$ ipython --no-banner

In [1]: import numpy as np

In [2]: np.set_printoptions(precision=2, suppress=True, linewidth=200, floatmode="fixed")

In [3]: feats = np.load("run18.npy")

In [4]: print(feats)
[[1 0 0 0]
 [0 1 0 0]
 [0 0 1 0]
 [0 0 0 1]]

In [5]: x0 = np.ones(4)

In [6]: for _ in range(7):
   ...:     x0 = feats @ x0
   ...:     x0 /= np.linalg.norm(x0)
   ...:     print(round(x0 @ feats @ x0, 2))
   ...: 
1.0
1.0
1.0
1.0
1.0
1.0
1.0

In [7]: print(np.round(np.linalg.eigvalsh(feats)[-1], 2))
1.0

In [8]: low = np.linalg.cholesky(feats)

In [9]: print(np.linalg.eigvalsh(feats).min() > 0)
True

In [10]: print(low @ low.T)
[[1.00 0.00 0.00 0.00]
 [0.00 1.00 0.00 0.00]
 [0.00 0.00 1.00 0.00]
 [0.00 0.00 0.00 1.00]]

In [11]: print(np.diag(low) ** 2)
[1.00 1.00 1.00 1.00]

In [12]: print(np.prod(np.diag(low)) ** 2, round(np.linalg.det(feats), 2))
1.0 1.0

In [13]: print(low)
[[1.00 0.00 0.00 0.00]
 [0.00 1.00 0.00 0.00]
 [0.00 0.00 1.00 0.00]
 [0.00 0.00 0.00 1.00]]

In [14]: vals, V = np.linalg.eig(feats)

In [15]: print(np.sort(np.linalg.eigvals(feats @ feats)))
[1.00 1.00 1.00 1.00]

In [16]: print(np.prod(vals))
1.0

In [17]: print(vals)
[1.00 1.00 1.00 1.00]

In [18]: print(feats @ feats)
[[1 0 0 0]
 [0 1 0 0]
 [0 0 1 0]
 [0 0 0 1]]

In [19]: print((np.linalg.matrix_power((feats != 0) + (feats.T != 0) + np.eye(4), 4) > 0).astype(int))
[[1 0 0 0]
 [0 1 0 0]
 [0 0 1 0]
 [0 0 0 1]]

In [20]: m1 = np.load("case2.npy")

In [21]: print(m1)
[[0.57 0.00 0.43]
 [0.38 0.25 0.38]
 [0.20 0.30 0.50]]

In [22]: # row-stochastic, so 1 is an eigenvalue

In [23]: u = np.array([1, -3, 2])

In [24]: A2 = m1 + np.outer(u, np.eye(3)[2])

In [25]: print(A2)
[[ 0.57  0.00  1.43]
 [ 0.38  0.25 -2.62]
 [ 0.20  0.30  2.50]]

In [26]: print(np.round(np.linalg.det(A2) / np.linalg.det(m1), 2), round(float(1 + np.linalg.solve(m1, u)[2]), 2))
26.42 26.42

In [27]: print(round(np.einsum("ii->", m1), 2))
1.32

In [28]: print(np.kron(np.eye(2, dtype=int), m1))
[[0.57 0.00 0.43 0.00 0.00 0.00]
 [0.38 0.25 0.38 0.00 0.00 0.00]
 [0.20 0.30 0.50 0.00 0.00 0.00]
 [0.00 0.00 0.00 0.57 0.00 0.43]
 [0.00 0.00 0.00 0.38 0.25 0.38]
 [0.00 0.00 0.00 0.20 0.30 0.50]]

In [29]: print(round(float(np.linalg.det(m1[::-1])), 2))
-0.03

In [30]: print(round(np.einsum("ij,ji->", m1, m1), 2))
1.04

In [31]: F = np.array([[-1.8, -1.1, -1.1, 1.9],
    ...:     [-1.8, -1.07, -1.11, 1.9],
    ...:     [0.4, -0.6, 0.0, -1.0]])

In [32]: print([round(float(x), 2) for x in np.linalg.svd(F, compute_uv=False)[:3]])
[4.35, 1.04, 0.02]

In [33]: Uu, sv, VT = np.linalg.svd(F)

In [34]: print(np.argmax(sv[:-1] / (sv[1:] + 1e-6)) + 1)
2

In [35]: print(sv)
[4.35 1.04 0.02]

In [36]: A2 = Uu[:, :2] @ np.diag(sv[:2]) @ VT[:2]

In [37]: print(np.linalg.matrix_rank(A2))
2

In [38]: A2 = np.array([[3, 2, 0], [-1, 2, 3], [4, -4, -2], [-5, 0, 2]])

In [39]: print(F @ A2)
[[-18.20  -1.40   2.70]
 [-18.27  -1.30   2.81]
 [  6.80  -0.40  -3.80]]

In [40]: print(np.einsum("ik,kj->ji", F, A2))
[[-18.20 -18.27   6.80]
 [ -1.40  -1.30  -0.40]
 [  2.70   2.81  -3.80]]

In [41]: print(np.einsum("ik,kj->ij", F, A2))
[[-18.20  -1.40   2.70]
 [-18.27  -1.30   2.81]
 [  6.80  -0.40  -3.80]]

In [42]: print(np.linalg.matrix_rank(F @ A2))
3

In [43]: print(np.einsum("ij->j", F))
[-3.20 -2.77 -2.21  2.80]

In [44]: A2 = F / np.sqrt((F ** 2).mean(axis=1, keepdims=True))

In [45]: print(A2[1])
[-1.19 -0.70 -0.73  1.25]

In [46]: print(np.linalg.matrix_rank(A2) == np.linalg.matrix_rank(F))
True

In [47]: print(np.linalg.matrix_rank(F - F.mean(axis=1, keepdims=True)))
3
